>>> import numpy as np
>>> from numpy import linalg as LA
>>> np.set_printoptions(suppress=True, linewidth=160)
>>> def rd(a):
...     return np.round(a, 3) + 0
... 
>>> mat = np.load("dump.npy")
>>> rd(mat)
array([[0.4  , 0.1  , 0.2  , 0.3  ],
       [0.   , 0.5  , 0.5  , 0.   ],
       [0.2  , 0.   , 0.8  , 0.   ],
       [0.286, 0.429, 0.   , 0.286]])
>>> vec = np.array([2, 0, 1, 2])
>>> target = mat @ vec
>>> beta, lr = np.zeros(4), 1 / LA.norm(mat, 2) ** 2
>>> for i in range(12):
...     beta -= lr * mat.T @ (mat @ beta - target)
...     if i % 2 == 0: print(i, round(LA.norm(mat @ beta - target), 3))
... 
0 0.901
2 0.532
4 0.335
6 0.218
8 0.143
10 0.095
>>> rd(beta)
array([2.193, 0.181, 0.926, 1.56 ])
>>> A2 = np.array([[-1, -1], [-1, 0]])
>>> C = np.kron(A2, mat)
>>> rd(LA.norm(C, 2)), rd(LA.norm(A2, 2) * LA.norm(mat, 2))
(np.float64(1.756), np.float64(1.756))
>>> LA.matrix_rank(C)
np.int64(8)
>>> [round(float(x), 3) for x in LA.svd(mat, compute_uv=False)[:3]]
[1.085, 0.657, 0.467]
>>> rd(np.abs(LA.svd(mat)[2][-1]))
array([0.601, 0.134, 0.144, 0.775])
>>> LA.matrix_rank(mat, rtol=0.1)
np.int64(3)
>>> feats = np.array([[1, 2, -2], [4, 8, 3], [-6, -12, -2], [-1, -2, 1], [2, 4, -8]])
>>> print(np.allclose(feats[:-1].T @ LA.lstsq(feats[:-1].T, feats[-1])[0], feats[-1]))
True
>>> rd(feats @ LA.pinv(feats) @ feats)
array([[  1.,   2.,  -2.],
       [  4.,   8.,   3.],
       [ -6., -12.,  -2.],
       [ -1.,  -2.,   1.],
       [  2.,   4.,  -8.]])
>>> rd(np.trace(LA.pinv(feats) @ feats))
np.float64(2.0)
>>> f = np.array([2, 1])
>>> np.cross(feats[3, :3], feats[2, :3])
array([16, -8,  0])
>>> np.polyval(f, feats[3])
array([-1, -3,  3])
>>> print(np.convolve(feats[3], f))
[-2 -5  0  1]
>>> np.correlate(feats[3], feats[2], "full")
array([ 2, 16, 28,  0, -6])
>>> th = np.radians(146)
>>> R = np.eye(3)
>>> R[1, 1] = R[2, 2] = np.cos(th)
>>> R[1, 2], R[2, 1] = -np.sin(th), np.sin(th)
>>> rd(R)
array([[ 1.   ,  0.   ,  0.   ],
       [ 0.   , -0.829, -0.559],
       [ 0.   ,  0.559, -0.829]])
>>> A2 = feats @ R.T
>>> rd(LA.det(R)), rd(np.trace(R))
(np.float64(1.0), np.float64(-0.658))
>>> rd(LA.svd(feats, compute_uv=False)), rd(LA.svd(A2, compute_uv=False))
(array([17.047,  9.022,  0.   ]), array([17.047,  9.022,  0.   ]))
>>> np.allclose(LA.norm(feats, axis=1), LA.norm(A2, axis=1))
True
>>> f = np.array([2, 0, 0])
>>> A2 = R + np.outer(f, np.eye(3)[0])
>>> LA.matrix_rank(LA.inv(A2) - LA.inv(R), tol=1e-8)
np.int64(1)
>>> rd(LA.det(A2) / LA.det(R)), rd(1 + LA.solve(R, f)[0])
(np.float64(3.0), np.float64(3.0))
>>> def softmax(z):
...     e = np.exp(z - z.max(axis=-1, keepdims=True))
...     return e / e.sum(axis=-1, keepdims=True)
... 
>>> rd(softmax(10 * feats[2]))
array([0., 0., 1.])
>>> rd(softmax(feats[2]))
array([0.018, 0.   , 0.982])
>>> att = feats @ feats.T / np.sqrt(3)
>>> softmax(att)[2] @ feats
array([ -6., -12.,  -2.])
>>> softmax(att).round(6).argmax(axis=1)
array([4, 1, 2, 2, 4])
>>> rd(softmax(att))
array([[0.   , 0.001, 0.   , 0.   , 0.999],
       [0.   , 1.   , 0.   , 0.   , 0.   ],
       [0.   , 0.   , 1.   , 0.   , 0.   ],
       [0.   , 0.   , 1.   , 0.   , 0.   ],
       [0.   , 0.   , 0.   , 0.   , 1.   ]])
>>> rd(softmax(att + np.triu(np.full(att.shape, -np.inf), 1)))
array([[1., 0., 0., 0., 0.],
       [0., 1., 0., 0., 0.],
       [0., 0., 1., 0., 0.],
       [0., 0., 1., 0., 0.],
       [0., 0., 0., 0., 1.]])
>>> data = np.load("a.npy")
>>> data
array([[0., 0., 3.],
       [0., 0., 0.],
       [3., 0., 0.]])
>>> rd(data @ LA.pinv(data) @ data)
array([[0., 0., 3.],
       [0., 0., 0.],
       [3., 0., 0.]])
>>> np.abs(np.diag(LA.qr(data)[1])) > 1e-9
array([ True, False,  True])
>>> rd(np.trace(LA.pinv(data) @ data))
np.float64(2.0)
>>> np.allclose(data[:-1].T @ LA.lstsq(data[:-1].T, data[-1])[0], data[-1])
False
>>> np.unique(data.round(6), axis=0).shape
(3, 3)
>>> U, s, Vt = LA.svd(data)
>>> np.argmax(s[:-1] / (s[1:] + 1e-6)) + 1
np.int64(2)
>>> A2 = U[:, :2] @ np.diag(s[:2]) @ Vt[:2]
>>> rd(LA.norm(data - A2) / LA.norm(data))
np.float64(0.0)
>>> A2
array([[0., 0., 3.],
       [0., 0., 0.],
       [3., 0., 0.]])
>>> np.abs(data - A2).max()
np.float64(0.0)
>>> U, s, Vt = LA.svd(data)
>>> evecs = Vt[:(s > 1e-8).sum()]
>>> rng = np.random.default_rng(77728)
>>> vec = data[1] + 4 * data[0] + rng.integers(2) * np.eye(3)[0]
>>> vec
array([ 1.,  0., 12.])
>>> LA.matrix_rank(np.vstack([data, vec]))
np.int64(2)
>>> rd(LA.svd(data, compute_uv=False))
array([3., 3., 0.])
>>> data[:, 0] @ data[:, 2]
np.float64(0.0)
>>> rd(LA.norm(data, axis=0))
array([3., 0., 3.])
>>> print(rd(LA.pinv(data)))
[[0.    0.    0.333]
 [0.    0.    0.   ]
 [0.333 0.    0.   ]]
>>> A = np.load("arr.npy")
>>> A
array([[5., 3., 0., 0.],
       [3., 3., 3., 0.],
       [0., 3., 3., 3.],
       [0., 0., 3., 0.]])
>>> lab = rng.permutation(4)
>>> lab
array([3, 1, 2, 0])
>>> A2 = A[lab][:, lab]
>>> np.allclose(A2, A)
False
>>> np.trace(A2)
np.float64(11.0)
>>> A2
array([[0., 0., 3., 0.],
       [0., 3., 3., 3.],
       [3., 3., 3., 0.],
       [0., 3., 0., 5.]])
>>> np.diag(A2)
array([0., 3., 3., 5.])
>>> rd(LA.det(A.T))
np.float64(-54.0)
>>> rd(LA.det(A[::-1]))
np.float64(-54.0)
>>> np.kron(np.eye(2, dtype=int), A)
array([[5., 3., 0., 0., 0., 0., 0., 0.],
       [3., 3., 3., 0., 0., 0., 0., 0.],
       [0., 3., 3., 3., 0., 0., 0., 0.],
       [0., 0., 3., 0., 0., 0., 0., 0.],
       [0., 0., 0., 0., 5., 3., 0., 0.],
       [0., 0., 0., 0., 3., 3., 3., 0.],
       [0., 0., 0., 0., 0., 3., 3., 3.],
       [0., 0., 0., 0., 0., 0., 3., 0.]])
>>> print(np.einsum("ii->", A))
11.0
>>> th = np.radians(72)
>>> R = np.eye(3)
>>> R[0, 0] = R[2, 2] = np.cos(th)
>>> R[0, 2], R[2, 0] = -np.sin(th), np.sin(th)
>>> rd(R)
array([[ 0.309,  0.   , -0.951],
       [ 0.   ,  1.   ,  0.   ],
       [ 0.951,  0.   ,  0.309]])
>>> A2 = data @ R.T
>>> rd(LA.svd(data, compute_uv=False)), rd(LA.svd(A2, compute_uv=False))
(array([3., 3., 0.]), array([3., 3., 0.]))
>>> rd(np.abs(A2 - data).max(axis=0))
array([2.853, 0.   , 2.853])
>>> lab = rng.permutation(3)
>>> A2 = R[:, lab] * rng.choice([-1, 1], 3)
>>> rd(A2)
array([[ 0.   , -0.309, -0.951],
       [ 1.   ,  0.   ,  0.   ],
       [ 0.   , -0.951,  0.309]])
>>> U, _, Vt = LA.svd(R.T @ A2)
>>> rd(LA.lstsq(R, A2)[0])
array([[ 0., -1.,  0.],
       [ 1.,  0.,  0.],
       [ 0.,  0.,  1.]])
>>> rd(U @ Vt)
array([[ 0., -1.,  0.],
       [ 1.,  0.,  0.],
       [ 0.,  0.,  1.]])
>>> f = np.array([-1, 0])
>>> F = f[np.abs(np.subtract.outer(np.arange(2), np.arange(2)))]
>>> F
array([[-1,  0],
       [ 0, -1]])
>>> vec = np.array([0, -3])
>>> [p for p in range(1, 25) if np.allclose(LA.matrix_power(F, p), np.eye(2))]
[2, 4, 6, 8, 10, 12, 14, 16, 18, 20, 22, 24]
>>> rd(LA.inv(F))
array([[-1.,  0.],
       [ 0., -1.]])
>>> rd(LA.norm(vec)), rd(LA.norm(F @ vec))
(np.float64(3.0), np.float64(3.0))
>>> 2 - LA.matrix_rank(F - np.eye(2), tol=1e-8)
np.int64(0)
>>> vals, evecs = LA.eig(F)
>>> np.prod(vals)
np.float64(1.0)
>>> rd(np.sort(LA.eigvals(LA.inv(F))))
array([-1., -1.])
>>> vals, evecs = LA.eigh(F)
>>> vec = np.array([2, 3])
>>> vec @ F @ vec / (vec @ vec), vals[0], vals[-1]
(np.float64(-1.0), np.float64(-1.0), np.float64(-1.0))
>>> vec @ F @ vec
np.int64(-13)
>>> rd(LA.eigvalsh(F[1:, 1:]))
array([-1.])
>>> rd(np.sort(LA.eigvals(F).real))
array([-1., -1.])
>>> rd(LA.det(F))
np.float64(1.0)
>>> F @ F
array([[1, 0],
       [0, 1]])
>>> (F != 0).astype(int)
array([[1, 0],
       [0, 1]])
>>> np.flatnonzero(LA.matrix_power((F != 0) + (F.T != 0) + np.eye(2), 2)[0])
array([0])
>>> M = np.loadtxt("test17.csv", delimiter=",")
>>> M
array([[0.5  , 0.   , 0.   , 0.   , 0.5  ],
       [0.   , 1.   , 0.   , 0.   , 0.   ],
       [0.   , 0.   , 1.   , 0.   , 0.   ],
       [0.   , 0.333, 0.   , 0.667, 0.   ],
       [0.   , 0.5  , 0.   , 0.   , 0.5  ]])
>>> lab = rng.permutation(5)
>>> lab
array([2, 1, 3, 4, 0])
>>> A2 = M[lab][:, lab]
>>> print(rd(LA.det(A2)), rd(LA.det(M[lab])))
0.167 -0.167
>>> np.allclose(A2, M)
False
>>> np.trace(A2)
np.float64(3.667)
>>> np.diag(A2)
array([1.   , 1.   , 0.667, 0.5  , 0.5  ])
>>> rd(LA.eigvals(M))
array([0.5  , 0.667, 0.5  , 1.   , 1.   ])
>>> rd(np.poly(M))
array([ 1.   , -3.667,  5.251, -3.668,  1.25 , -0.167])
>>> rd(np.einsum("ij,ji->", M, M))
np.float64(2.945)
>>> print(rd(LA.eigvals(M).sum().real))
3.667
>>> print(rd(LA.det(M[::-1])))
0.167
>>> rd(LA.det(M.T))
np.float64(0.167)
>>> X = np.array([[0, 1, 1, -6], [-1, 0, -3, 0], [-1, 3, 0, -3], [6, 0, 3, 0]])
>>> vec = np.array([5, 6, 5, 5])
>>> a = np.maximum(X @ vec, 0)
>>> a
array([ 0,  0,  0, 45])
>>> print(np.maximum(X @ (3 * vec), 0))
[  0   0   0 135]
>>> X * (a > 1e-9)[:, None]
array([[0, 0, 0, 0],
       [0, 0, 0, 0],
       [0, 0, 0, 0],
       [6, 0, 3, 0]])
>>> X.T @ a
array([270,   0, 135,   0])
>>> K = np.array([[1, 0, 0], [0, 9, 0], [0, 0, 4]])
>>> K
array([[1, 0, 0],
       [0, 9, 0],
       [0, 0, 4]])
>>> vals, evecs = LA.eig(K)
>>> np.prod(vals)
np.float64(36.0)
>>> rd(np.sort(LA.eigvals(K.T)))
array([1., 4., 9.])
>>> print(vals)
[1. 9. 4.]
>>> vals, evecs = LA.eigh(K)
>>> vec = np.array([-2, 1, 2])
>>> rd(LA.eigvalsh(K[1:, 1:]))
array([4., 9.])
>>> rd(vec @ K @ vec / (vec @ vec)), vals[0], vals[-1]
(np.float64(3.222), np.float64(1.0), np.float64(9.0))
>>> vec @ K @ vec
np.int64(29)
>>> A2 = np.array([[3, 2, 0], [0, 3, -2], [-2, 0, -3]])
>>> print(np.einsum("ij->j", K))
[1 9 4]
>>> LA.matrix_rank(K @ A2)
np.int64(3)
>>> np.einsum("ik,kj->ij", K, A2)
array([[  3,   2,   0],
       [  0,  27, -18],
       [ -8,   0, -12]])
>>> print(np.einsum("ij,ij->i", K, K))
[ 1 81 16]
>>> rd(np.sort(LA.eigvals(K)))
array([1., 4., 9.])
>>> print([int(LA.matrix_rank(LA.matrix_power(K, p))) for p in range(1, 4)])
[3, 3, 3]
>>> LA.matrix_rank(K - K[0, 0] * np.eye(3))
np.int64(2)
>>> P = np.triu(np.array([[-1, -3, -1], [1, -1, 0], [3, -3, 1]]), 1) + np.eye(3)
>>> A2 = P @ K @ LA.inv(P)
>>> A2
array([[  1., -24.,  -3.],
       [  0.,   9.,   0.],
       [  0.,   0.,   4.]])
>>> P @ K - K @ P
array([[  0., -24.,  -3.],
       [  0.,   0.,   0.],
       [  0.,   0.,   0.]])
>>> rd(LA.det(A2))
np.float64(36.0)
>>> print(np.poly(A2))
[  1. -14.  49. -36.]
